>>> import numpy as np
>>> np.set_printoptions(precision=3, suppress=True, linewidth=200)
>>> def rnd(a):
...     return np.round(a, 3) + 0
... 
>>> W0 = np.load("mat.npy")
>>> print(rnd(W0))
[[ 3.029  0.721  0.02  -0.083  1.185  0.249]
 [ 0.721  1.521  1.444  0.446  0.444  0.377]
 [ 0.02   1.444  2.562 -0.726  1.026  0.775]
 [-0.083  0.446 -0.726  3.75  -0.512  0.572]
 [ 1.185  0.444  1.026 -0.512  1.828  0.154]
 [ 0.249  0.377  0.775  0.572  0.154  1.309]]
>>> # looks like rank 5
>>> U, sigma, vt = np.linalg.svd(W0)
>>> evecs = vt[:(sigma > 1e-8).sum()]
>>> rng = np.random.default_rng(494869)
>>> vec = W0[0] + 3 * W0[3] + rng.integers(2) * np.eye(6)[0]
>>> rnd(vec)
array([ 2.779,  2.058, -2.16 , 11.167, -0.351,  1.964])
>>> rnd(np.diag(evecs.T @ evecs))
array([0.92 , 0.639, 0.646, 0.961, 0.915, 0.919])
>>> np.allclose(evecs.T @ evecs @ vec, vec)
True
>>> J = np.array([[-1.7, 0.9, 1.2],
...     [-0.5, 0.8, -1.3],
...     [1.4, 0.6, 0.5],
...     [-0.1, 0.1, 0.6],
...     [-0.5, -0.4, 1.6],
...     [0.1, 1.0, -0.1],
...     [-0.7, 0.9, 2.1],
...     [0.9, 0.2, 1.8],
...     [-1.0, 0.1, 1.1],
...     [1.0, 1.5, -0.5],
...     [-2.1, -0.4, 0.6],
...     [-0.6, -0.7, 0.0],
...     [1.2, 1.9, -0.3],
...     [0.0, 0.3, -0.8],
...     [-1.5, 0.0, 0.3],
...     [-0.2, -1.1, -0.3],
...     [-1.1, -0.6, 0.9],
...     [-1.6, 0.2, -1.1],
...     [0.8, -0.1, 0.9],
...     [-0.3, -1.9, 0.3],
...     [0.6, -0.6, 0.3],
...     [-1.2, 1.4, -1.4],
...     [0.9, 1.1, 0.0],
...     [1.6, -1.4, 1.2],
...     [1.0, 0.9, -0.5]])
>>> J[:, 1] = 5 * J[:, 0] + 0.1 * rng.normal(size=25)
>>> rnd(J)
array([[ -1.7  ,  -8.381,   1.2  ],
       [ -0.5  ,  -2.472,  -1.3  ],
       [  1.4  ,   6.976,   0.5  ],
       [ -0.1  ,  -0.192,   0.6  ],
       [ -0.5  ,  -2.568,   1.6  ],
       [  0.1  ,   0.477,  -0.1  ],
       [ -0.7  ,  -3.507,   2.1  ],
       [  0.9  ,   4.558,   1.8  ],
       [ -1.   ,  -5.113,   1.1  ],
       [  1.   ,   4.963,  -0.5  ],
       [ -2.1  , -10.587,   0.6  ],
       [ -0.6  ,  -2.849,   0.   ],
       [  1.2  ,   6.11 ,  -0.3  ],
       [  0.   ,  -0.003,  -0.8  ],
       [ -1.5  ,  -7.384,   0.3  ],
       [ -0.2  ,  -0.906,  -0.3  ],
       [ -1.1  ,  -5.42 ,   0.9  ],
       [ -1.6  ,  -8.104,  -1.1  ],
       [  0.8  ,   3.795,   0.9  ],
       [ -0.3  ,  -1.525,   0.3  ],
       [  0.6  ,   3.12 ,   0.3  ],
       [ -1.2  ,  -5.991,  -1.4  ],
       [  0.9  ,   4.382,   0.   ],
       [  1.6  ,   8.012,   1.2  ],
       [  1.   ,   5.153,  -0.5  ]])
>>> cov = np.cov(J, rowvar=False)
>>> rnd(np.corrcoef(J[:, 2], J[:, 1])[0, 1])
np.float64(0.027)
>>> rnd(cov)
array([[ 1.138,  5.694,  0.028],
       [ 5.694, 28.49 ,  0.137],
       [ 0.028,  0.137,  0.889]])
>>> np.argsort(-J.std(axis=0).round(6), kind="stable")
array([1, 0, 2])
>>> rnd(np.corrcoef(J.T))
array([[1.   , 1.   , 0.028],
       [1.   , 1.   , 0.027],
       [0.028, 0.027, 1.   ]])
>>> vec = np.array([2, 8, -2])
>>> h1 = np.maximum(J @ vec, 0)
>>> rnd(J * (h1 > 1e-9)[:, None])
array([[ 0.   ,  0.   ,  0.   ],
       [ 0.   ,  0.   ,  0.   ],
       [ 1.4  ,  6.976,  0.5  ],
       [ 0.   ,  0.   ,  0.   ],
       [ 0.   ,  0.   ,  0.   ],
       [ 0.1  ,  0.477, -0.1  ],
       [ 0.   ,  0.   ,  0.   ],
       [ 0.9  ,  4.558,  1.8  ],
       [ 0.   ,  0.   ,  0.   ],
       [ 1.   ,  4.963, -0.5  ],
       [ 0.   ,  0.   ,  0.   ],
       [ 0.   ,  0.   ,  0.   ],
       [ 1.2  ,  6.11 , -0.3  ],
       [ 0.   , -0.003, -0.8  ],
       [ 0.   ,  0.   ,  0.   ],
       [ 0.   ,  0.   ,  0.   ],
       [ 0.   ,  0.   ,  0.   ],
       [ 0.   ,  0.   ,  0.   ],
       [ 0.8  ,  3.795,  0.9  ],
       [ 0.   ,  0.   ,  0.   ],
       [ 0.6  ,  3.12 ,  0.3  ],
       [ 0.   ,  0.   ,  0.   ],
       [ 0.9  ,  4.382,  0.   ],
       [ 1.6  ,  8.012,  1.2  ],
       [ 1.   ,  5.153, -0.5  ]])
>>> rnd(J.T @ h1)
array([ 437.914, 2194.259,  143.173])
>>> cen = J - J.mean(axis=0)
>>> U, sigma, vt = np.linalg.svd(cen, full_matrices=False)
>>> rnd(vt[0] * np.sign(vt[0, np.abs(vt[0]).argmax()]))
array([0.196, 0.981, 0.005])
>>> np.abs(U[:, 0]).argmax()
np.int64(10)
>>> rnd(sigma)
array([26.666,  4.617,  0.107])
>>> rnd(np.abs(vt[-1]))
array([0.981, 0.196, 0.001])
>>> cen = J - J.mean(axis=0)
>>> evecs = np.linalg.svd(cen)[2][:2]
>>> out = cen - cen @ evecs.T @ evecs
>>> rnd(out.std(axis=0))
array([0.021, 0.004, 0.   ])
>>> np.linalg.norm(out, axis=1).round(6).argmax()
np.int64(3)
>>> print(rnd(np.cov(cen @ evecs.T, rowvar=False)))
[[29.629  0.   ]
 [ 0.     0.888]]
>>> rnd((cen @ evecs.T).std(axis=0))
array([5.333, 0.923])
>>> M = np.load("run16.npy")
>>> print(M)
[[  0.1  13. ]
 [  0.1 -24. ]
 [ -0.1   7. ]
 [ -1.3   0. ]
 [ -0.6   6. ]
 [  0.9 -21. ]]
>>> Q, evecs = np.linalg.qr(M[:, :1])[0], np.linalg.qr(M[:, 1:])[0]
>>> sigma = np.linalg.svd(Q.T @ evecs, compute_uv=False)
>>> rnd(sigma)
array([0.401])
>>> (sigma > 0.9).sum()
np.int64(0)
>>> print(rnd(np.linalg.norm(Q @ Q.T - evecs @ evecs.T, 2)))
0.916
>>> np.linalg.matrix_rank(M, rtol=0.1)
np.int64(1)
>>> [round(float(x), 3) for x in np.linalg.svd(M, compute_uv=False)[:3]]
[35.658, 1.557]
>>> np.linalg.cond(M) > 100
np.False_
>>> vec = np.array([5, 4])
>>> y = M @ vec
>>> rnd(np.linalg.solve(M.T @ M, M.T @ y))
array([5., 4.])
>>> rnd(np.linalg.pinv(M) @ M)
array([[1., 0.],
       [0., 1.]])
>>> rnd(np.linalg.lstsq(M, y)[0])
array([5., 4.])
>>> y = y + 0.02 * rng.normal(size=6)
>>> rnd(y)
array([ 52.52 , -95.503,  27.506,  -6.509,  21.021, -79.45 ])
>>> beta, *_ = np.linalg.lstsq(M, y)
>>> [round(float(np.linalg.norm(np.linalg.solve(M.T @ M + lam * np.eye(2), M.T @ y))), 2) for lam in (0, 1, 10, 100)]
[6.41, 5.31, 4.0, 3.62]
>>> beta.round()
array([5., 4.])
>>> rnd(beta)
array([5.014, 4.   ])
>>> rnd(np.linalg.norm(y - M @ beta))
np.float64(0.052)
